$ python -q
>>> import numpy as np
>>> from numpy import linalg as LA
>>> np.set_printoptions(precision=3, suppress=True, linewidth=160)
>>> def rnd(a):
...     return np.round(a, 3) + 0
... 
>>> X = 2 * np.eye(3) + np.eye(3, k=1)
>>> X
array([[2., 1., 0.],
       [0., 2., 1.],
       [0., 0., 2.]])
>>> rng = np.random.default_rng(33893)
>>> idx = rng.permutation(3)
>>> idx
array([1, 2, 0])
>>> B = X[idx][:, idx]
>>> np.diag(B)
array([2., 2., 2.])
>>> B
array([[2., 1., 0.],
       [0., 2., 0.],
       [1., 0., 2.]])
>>> rnd(LA.det(B)), rnd(LA.det(X[idx]))
(np.float64(8.0), np.float64(8.0))
>>> np.allclose(B, X)
False
>>> B = LA.inv(X)
>>> np.allclose(B, X.T)
False
>>> rnd(LA.cond(X))
np.float64(2.026)
>>> rnd(LA.det(X) * LA.det(B))
np.float64(1.0)
>>> X @ X
array([[4., 4., 1.],
       [0., 4., 4.],
       [0., 0., 4.]])
>>> rnd(LA.matrix_power(X, 2))
array([[4., 4., 1.],
       [0., 4., 4.],
       [0., 0., 4.]])
>>> x0 = np.array([-3, 3, -1])
>>> rhs = X @ x0
>>> rhs
array([-3.,  5., -2.])
>>> rnd(LA.solve(X, rhs))
array([-3.,  3., -1.])
>>> rnd(LA.solve(X, rhs + X[:, 1]))
array([-3.,  4., -1.])
>>> rnd(LA.solve(X.T, X[2]))
array([0., 0., 1.])
>>> rnd(LA.solve(X, X[:, 2]))
array([0., 0., 1.])
>>> rnd(LA.solve(X, 2 * rhs))
array([-6.,  6., -2.])
>>> data = np.loadtxt("out14.csv", delimiter=",")
>>> data
array([[ 1.,  0.,  0.,  0.,  2.],
       [ 0.,  0.,  0.,  1.,  0.],
       [ 0.,  0.,  1., -2.,  0.],
       [ 0.,  2.,  0.,  0.,  0.],
       [-1.,  0.,  0.,  0.,  0.]])
>>> O, R = LA.qr(data)
>>> rnd(O)
array([[-0.707,  0.   ,  0.   ,  0.   ,  0.707],
       [ 0.   ,  0.   ,  0.   , -1.   ,  0.   ],
       [ 0.   ,  0.   ,  1.   ,  0.   ,  0.   ],
       [ 0.   , -1.   ,  0.   ,  0.   ,  0.   ],
       [ 0.707,  0.   ,  0.   ,  0.   ,  0.707]])
>>> O.shape, R.shape
((5, 5), (5, 5))
>>> rnd(O.T @ O)
array([[1., 0., 0., 0., 0.],
       [0., 1., 0., 0., 0.],
       [0., 0., 1., 0., 0.],
       [0., 0., 0., 1., 0.],
       [0., 0., 0., 0., 1.]])
>>> np.trace(O @ O.T)
np.float64(5.0)
>>> rnd(O.T @ O)
array([[1., 0., 0., 0., 0.],
       [0., 1., 0., 0., 0.],
       [0., 0., 1., 0., 0.],
       [0., 0., 0., 1., 0.],
       [0., 0., 0., 0., 1.]])
>>> rnd(LA.norm(O, axis=0))
array([1., 1., 1., 1., 1.])
>>> rnd(O @ O.T)
array([[1., 0., 0., 0., 0.],
       [0., 1., 0., 0., 0.],
       [0., 0., 1., 0., 0.],
       [0., 0., 0., 1., 0.],
       [0., 0., 0., 0., 1.]])
>>> rnd(O[:, 4] @ O[:, 0])
np.float64(0.0)
>>> r0 = np.array([4, 4, 0, 2, 0])
>>> K = r0[np.abs(np.subtract.outer(np.arange(5), np.arange(5)))]
>>> K
array([[4, 4, 0, 2, 0],
       [4, 4, 4, 0, 2],
       [0, 4, 4, 4, 0],
       [2, 0, 4, 4, 4],
       [0, 2, 0, 4, 4]])
>>> evals, vecs = LA.eigh(K)
>>> rnd(evals)
array([-4.246,  2.   ,  4.   ,  6.   , 12.246])
>>> rnd(LA.svd(K, compute_uv=False))
array([12.246,  6.   ,  4.246,  4.   ,  2.   ])
>>> rnd(vecs @ np.diag(evals) @ vecs.T)
array([[4., 4., 0., 2., 0.],
       [4., 4., 4., 0., 2.],
       [0., 4., 4., 4., 0.],
       [2., 0., 4., 4., 4.],
       [0., 2., 0., 4., 4.]])
>>> ang = np.radians(90)
>>> R = np.eye(5)
>>> R[2, 2] = R[3, 3] = np.cos(ang)
>>> R[2, 3], R[3, 2] = -np.sin(ang), np.sin(ang)
>>> rnd(R)
array([[ 1.,  0.,  0.,  0.,  0.],
       [ 0.,  1.,  0.,  0.,  0.],
       [ 0.,  0.,  0., -1.,  0.],
       [ 0.,  0.,  1.,  0.,  0.],
       [ 0.,  0.,  0.,  0.,  1.]])
>>> B = K @ R.T
>>> rnd(LA.det(R)), np.trace(R)
(np.float64(1.0), np.float64(3.0))
>>> rnd(LA.svd(K, compute_uv=False)), rnd(LA.svd(B, compute_uv=False))
(array([12.246,  6.   ,  4.246,  4.   ,  2.   ]), array([12.246,  6.   ,  4.246,  4.   ,  2.   ]))
>>> np.abs(B - K).max(axis=0)
array([0., 0., 8., 4., 0.])
>>> x0 = np.array([1, -2, -1, 0, 3])
>>> rhs = K @ x0
>>> rhs
array([ -4,  -2, -12,  10,   8])
>>> rnd(LA.solve(K, K[:, 3]))
array([0., 0., 0., 1., 0.])
>>> rnd(LA.solve(K, 2 * rhs))
array([ 2., -4., -2.,  0.,  6.])
>>> J = np.loadtxt("m.csv", delimiter=",")
>>> J
array([[ 0.,  0.,  0.,  0.,  0.,  0.,  0.],
       [ 0.,  0.,  0.,  0., -1.,  0.,  0.],
       [ 0.,  0.,  0., -3.,  0.,  0.,  0.],
       [ 3.,  0.,  0.,  0.,  0.,  0.,  0.],
       [ 0.,  0.,  0.,  0.,  0.,  3.,  0.],
       [ 0.,  0.,  0.,  0.,  0.,  0.,  0.],
       [ 0.,  0.,  0.,  0.,  0.,  0.,  0.]])
>>> r = LA.matrix_rank(J)
>>> r
np.int64(4)
>>> ns = LA.svd(J)[2][r:].T
>>> LA.matrix_rank(J.T @ J), LA.matrix_rank(J @ J.T)
(np.int64(4), np.int64(4))
>>> J @ ns
array([[0., 0., 0.],
       [0., 0., 0.],
       [0., 0., 0.],
       [0., 0., 0.],
       [0., 0., 0.],
       [0., 0., 0.],
       [0., 0., 0.]])
>>> ns.shape
(7, 3)
>>> [int(LA.matrix_rank(np.delete(J, i, axis=0))) for i in range(7)]
[4, 3, 3, 3, 3, 4, 4]
>>> ns @ ns.T
array([[0., 0., 0., 0., 0., 0., 0.],
       [0., 1., 0., 0., 0., 0., 0.],
       [0., 0., 1., 0., 0., 0., 0.],
       [0., 0., 0., 0., 0., 0., 0.],
       [0., 0., 0., 0., 0., 0., 0.],
       [0., 0., 0., 0., 0., 0., 0.],
       [0., 0., 0., 0., 0., 0., 1.]])
>>> B = np.array([[1, -2, 6], [8, 2, 2], [-7, -4, 8], [9, 1, 1], [-6, 0, -4]])
>>> cent = np.array([[0, 3, 3, 2, 1, 2, 0, 0],
...     [0, 3, 1, 1, 1, 2, 1, 3],
...     [1, 1, 3, 1, 1, 1, 0, 3]])
>>> F = B @ cent
>>> F
array([[  6,   3,  19,   6,   5,   4,  -2,  12],
       [  2,  32,  32,  20,  12,  22,   2,  12],
       [  8, -25,  -1, -10,  -3, -14,  -4,  12],
       [  1,  31,  31,  20,  11,  21,   1,   6],
       [ -4, -22, -30, -16, -10, -16,   0, -12]])
>>> rnd(F @ LA.pinv(F) @ F)
array([[  6.,   3.,  19.,   6.,   5.,   4.,  -2.,  12.],
       [  2.,  32.,  32.,  20.,  12.,  22.,   2.,  12.],
       [  8., -25.,  -1., -10.,  -3., -14.,  -4.,  12.],
       [  1.,  31.,  31.,  20.,  11.,  21.,   1.,   6.],
       [ -4., -22., -30., -16., -10., -16.,   0., -12.]])
>>> np.allclose(F[:-1].T @ LA.lstsq(F[:-1].T, F[-1])[0], F[-1])
True
>>> try:
...     LA.inv(F)
... except LA.LinAlgError as e:
...     print(repr(e))
... 
LinAlgError('Last 2 dimensions of the array must be square')
>>> rnd(LA.norm(F, axis=1))
array([25.12 , 56.815, 33.985, 54.056, 46.433])
>>> LA.norm(F, axis=1).argmax()
np.int64(1)
>>> rnd(LA.norm(F) ** 2 / LA.norm(F, 2) ** 2)
np.float64(1.109)
>>> rnd(LA.norm(F, 2))
np.float64(95.399)
>>> np.argsort(-LA.norm(F, axis=0).round(6), kind="stable")[:3]
array([2, 1, 5])
>>> LA.matrix_rank(F, rtol=0.1)
np.int64(2)
>>> LA.cond(F) > 100
np.True_
>>> arr = np.loadtxt("data.csv", delimiter=",")
>>> arr
array([[-27.67 ,   8.474, -25.912,  -9.367,  -0.417,  -7.457, -11.857,   3.71 ],
       [ 17.786,  11.387,   5.478,  19.034, -10.079, -12.757,  -0.91 ,  18.907],
       [-36.269,  -4.797,   1.581,   1.858,  15.695,  15.204,  -4.945,   7.957],
       [ -9.019,  -9.052,   6.253,   0.305,  23.357,  13.228,   2.53 ,   0.702],
       [-23.23 , -10.416,   3.798, -12.101, -33.914,  -5.529,  -0.987, -16.674],
       [ 33.854,   7.232,  19.968,  -2.379,  31.254,  -2.523,  -1.421,   2.551],
       [ 37.965,   4.878, -17.893,   6.409,   2.245, -20.124,  -9.031,  -8.589],
       [ -4.817,   8.717, -11.186,  -9.934, -18.015,  -3.824,  -7.856,  -6.746],
       [  9.159,   6.465,  19.038,  -6.78 ,  40.319,   9.977, -16.263,   4.123],
       [ -6.729,   9.054,  15.728,   5.657,  -2.932,  -7.448,   6.028,  11.764],
       [  2.474,   2.482,  -6.086,  14.822,  33.233,  -3.045,  -7.788,  -9.458],
       [ 40.308,   9.798,  20.11 ,  -3.746,  14.271,  -4.355,  -2.181,   9.327],
       [  3.684,   3.003,  -6.567,  28.873, -15.623,  -3.99 ,  14.304, -10.704],
       [-11.135,  25.018, -12.705,   6.372, -23.666,   3.54 ,   7.889,  11.568],
       [ -9.116,  -2.497,  -7.451, -10.251,   0.938,   5.192,   0.758,  13.71 ],
       [-49.117,  17.72 ,  -0.126,  12.337,  -1.572,   1.048,   4.546,   9.767],
       [ 14.947,  -3.404, -14.645,   7.922,  -7.186,  18.096,  25.036, -14.034],
       [ 10.087,  13.899,  32.758,   8.748,  37.135,  -0.409, -11.795,   7.609],
       [ 18.525,  -1.058,   3.253,  -1.16 ,  -1.98 ,   6.741,  -3.283,  50.539],
       [-31.019,  -1.575,   7.676, -24.189,   1.026,  -7.235,  13.571, -21.538],
       [  5.609,   9.257,   3.189,   9.556,  -9.572,  -6.406,   7.111,  27.763],
       [ 20.363,  -3.971,  -0.401,  -9.684,  28.48 ,  12.65 ,   7.416, -19.546],
       [-21.547,  -7.142,   6.547,   5.195,  -5.648,   8.538,  -0.604,  11.686],
       [  7.338,  -4.115,  -6.508,  14.932, -14.205,  -9.244,   8.431,  17.089]])
>>> Xc = arr - arr.mean(axis=0)
>>> vecs = LA.svd(Xc)[2][:3]
>>> B = Xc - Xc @ vecs.T @ vecs
>>> rnd(B.std(axis=0))
array([2.014, 7.967, 9.087, 9.986, 4.513, 8.223, 7.953, 3.859])
>>> rnd(np.cov(Xc @ vecs.T, rowvar=False))
array([[678.345,   0.   ,   0.   ],
       [  0.   , 409.84 ,   0.   ],
       [  0.   ,   0.   , 289.428]])
>>> rnd(np.diag(vecs.T @ vecs))
array([0.957, 0.036, 0.227, 0.096, 0.743, 0.052, 0.061, 0.829])
>>> rnd(LA.norm(B) / LA.norm(Xc))
np.float64(0.489)
